In [1]: import numpy as np

In [2]: from numpy import linalg as LA

In [3]: np.set_printoptions(precision=2, suppress=True, linewidth=120)

In [4]: rnd = lambda a: np.round(a, 2) + 0

In [5]: m1 = np.load("layer11.npy")

In [6]: m1
Out[6]: 
array([[ 2., -3.,  0.,  0.],
       [-3., -2., -3.,  0.],
       [ 0., -3.,  3., -3.],
       [ 0.,  0., -3., -1.]])

In [7]: # symmetric, so the eigenvalues are real

In [8]: vals, V = LA.eigh(m1)

In [9]: x0 = np.array([4, -4, 2, 3])

In [10]: rnd(V * np.abs(vals) @ V.T)
Out[10]: 
array([[ 3.44,  0.01,  1.07,  0.13],
       [ 0.01,  4.53, -0.22,  1.2 ],
       [ 1.07, -0.22,  5.02, -0.75],
       [ 0.13,  1.2 , -0.75,  2.83]])

In [11]: np.abs(m1).sum(axis=1).max(), rnd(np.abs(vals).max())
Out[11]: (np.float64(9.0), np.float64(5.91))

In [12]: (np.sign(V[:, -1].round(6)) == np.sign(V[0, -1].round(6))).astype(int)
Out[12]: array([1, 0, 1, 0])

In [13]: vals, V = LA.eigh(m1)

In [14]: rnd(V @ np.diag(vals) @ V.T)
Out[14]: 
array([[ 2., -3.,  0.,  0.],
       [-3., -2., -3.,  0.],
       [ 0., -3.,  3., -3.],
       [ 0.,  0., -3., -1.]])

In [15]: np.abs(V[:, -1]).round(6).argmax()
Out[15]: np.int64(2)

In [16]: rnd(vals.sum()), np.trace(m1)
Out[16]: (np.float64(2.0), np.float64(2.0))

In [17]: np.unique(vals.round(6) + 0, return_counts=True)[1]
Out[17]: array([1, 1, 1, 1])

In [18]: rnd(LA.eigvalsh(m1 + -2 * np.eye(4)))
Out[18]: array([-6.91, -4.  ,  1.  ,  3.91])

In [19]: rng = np.random.default_rng(585909)

In [20]: lab = rng.permutation(4)

In [21]: lab
Out[21]: array([2, 1, 0, 3])

In [22]: M2 = m1[lab][:, lab]

In [23]: rnd(LA.det(M2)), rnd(LA.det(m1[lab]))
Out[23]: (np.float64(174.0), np.float64(-174.0))

In [24]: np.trace(M2)
Out[24]: np.float64(2.0)

In [25]: np.allclose(M2, m1)
Out[25]: False

In [26]: np.diag(M2)
Out[26]: array([ 3., -2.,  2., -1.])

In [27]: rnd(np.sort(np.abs(LA.eigvals(M2))))
Out[27]: array([2.  , 3.  , 4.91, 5.91])

In [28]: M2 = LA.inv(m1)

In [29]: rnd(LA.inv(M2))
Out[29]: 
array([[ 2., -3.,  0.,  0.],
       [-3., -2., -3.,  0.],
       [ 0., -3.,  3., -3.],
       [ 0.,  0., -3., -1.]])

In [30]: rnd(m1 @ M2)
Out[30]: 
array([[1., 0., 0., 0.],
       [0., 1., 0., 0.],
       [0., 0., 1., 0.],
       [0., 0., 0., 1.]])

In [31]: rnd(LA.det(m1) * M2)
Out[31]: 
array([[ 33., -36.,  -9.,  27.],
       [-36., -24.,  -6.,  18.],
       [ -9.,  -6.,  13., -39.],
       [ 27.,  18., -39., -57.]])

In [32]: rnd(LA.slogdet(m1)[0])
Out[32]: np.float64(1.0)

In [33]: np.allclose(M2, m1.T)
Out[33]: False

In [34]: rnd(M2)
Out[34]: 
array([[ 0.19, -0.21, -0.05,  0.16],
       [-0.21, -0.14, -0.03,  0.1 ],
       [-0.05, -0.03,  0.07, -0.22],
       [ 0.16,  0.1 , -0.22, -0.33]])

In [35]: rnd(LA.det(m1) * LA.det(M2))
Out[35]: np.float64(1.0)

In [36]: X = np.load("mat.npy")

In [37]: X
Out[37]: 
array([[-5,  9,  2],
       [ 1,  2,  4],
       [-5,  1, -3]])

In [38]: th = np.radians(135)

In [39]: R = np.eye(4)

In [40]: R[3, 3] = R[1, 1] = np.cos(th)

In [41]: R[3, 1], R[1, 3] = -np.sin(th), np.sin(th)

In [42]: rnd(R)
Out[42]: 
array([[ 1.  ,  0.  ,  0.  ,  0.  ],
       [ 0.  , -0.71,  0.  ,  0.71],
       [ 0.  ,  0.  ,  1.  ,  0.  ],
       [ 0.  , -0.71,  0.  , -0.71]])

In [43]: M2 = m1 @ R.T

In [44]: rnd(np.abs(M2 - m1).max(axis=0))
Out[44]: array([0.  , 5.12, 0.  , 7.24])

In [45]: rnd(LA.det(R)), rnd(np.trace(R))
Out[45]: (np.float64(1.0), np.float64(0.59))

In [46]: np.allclose(m1 @ m1.T, M2 @ M2.T)
Out[46]: True
